>>> import numpy as np
>>> import numpy.linalg as la
>>> np.set_printoptions(suppress=True, linewidth=160)
>>> def rnd(a):
...     return np.round(a, 2) + 0
... 
>>> K = np.loadtxt("a.csv", delimiter=",")
>>> K
array([[-1.49, -0.71, -0.6 ,  0.83,  1.71,  0.89,  0.49, -0.98, -0.92],
       [-0.4 ,  0.83,  1.17,  1.16,  1.84, -0.3 , -0.59, -0.51, -0.09],
       [-3.13, -1.48,  1.19, -0.7 ,  1.91, -0.22, -1.33, -1.71, -0.7 ],
       [ 0.1 ,  0.41,  0.74, -0.58, -4.7 , -1.32,  2.37,  2.31,  7.09],
       [-2.37, -0.78, -1.19,  0.87, -2.16,  1.61,  3.61, -0.15,  1.04],
       [ 0.72,  0.83,  0.39, -0.66, -0.02,  0.4 , -0.65,  2.39, -0.17],
       [-0.3 , -1.24,  0.32, -1.36,  1.23, -0.2 , -1.12, -0.88, -1.21],
       [ 1.22,  1.32, -0.25, -0.15, -1.88, -0.07,  1.2 ,  1.89,  1.27],
       [ 0.37, -0.36,  0.57, -1.23, -0.22, -1.57, -1.9 , -0.53,  1.2 ],
       [-0.79,  0.19, -0.01,  0.34, -1.82,  0.84,  1.97,  2.12,  2.66],
       [-1.29, -0.57,  0.13, -0.69,  1.62, -0.86, -0.14, -2.92, -1.9 ],
       [ 1.11,  0.86,  0.22, -0.03, -0.5 ,  0.06, -0.59,  2.7 ,  0.84],
       [ 1.25, -0.6 , -1.01,  0.16, -1.12,  0.06,  0.86, -0.52, -0.05],
       [ 1.07,  0.81,  0.67, -0.02,  0.73, -0.48, -1.63,  0.81, -1.09],
       [-0.58, -0.28,  0.37,  0.12,  1.59,  0.52, -0.8 , -1.71, -3.44],
       [-0.56,  0.53, -0.09,  1.5 , -1.43,  1.75,  2.39,  1.28, -0.01],
       [-2.38,  0.19, -0.15, -0.01,  0.77,  0.4 ,  0.22,  0.22, -0.19],
       [ 2.65,  0.66,  1.09, -0.76,  5.77, -1.91, -6.01, -1.6 , -5.44],
       [-1.83,  0.79, -0.24,  0.93,  1.23,  0.61,  0.97,  0.11,  0.74],
       [-1.45,  0.29,  0.07, -0.44,  1.82,  0.88, -1.23,  1.11, -1.74],
       [-2.94, -0.58,  0.73, -1.58,  3.59, -0.56, -2.49, -0.76, -1.78]])
>>> x0 = np.array([-2, -3, 3, 0, 1, -1, 0, 3, -2])
>>> np.sign((K @ x0).round(6))
array([ 1.,  1.,  1., -1., -1.,  1.,  1., -1., -1., -1.,  1.,  1., -1.,  1.,  1., -1.,  1.,  1.,  1.,  1.,  1.])
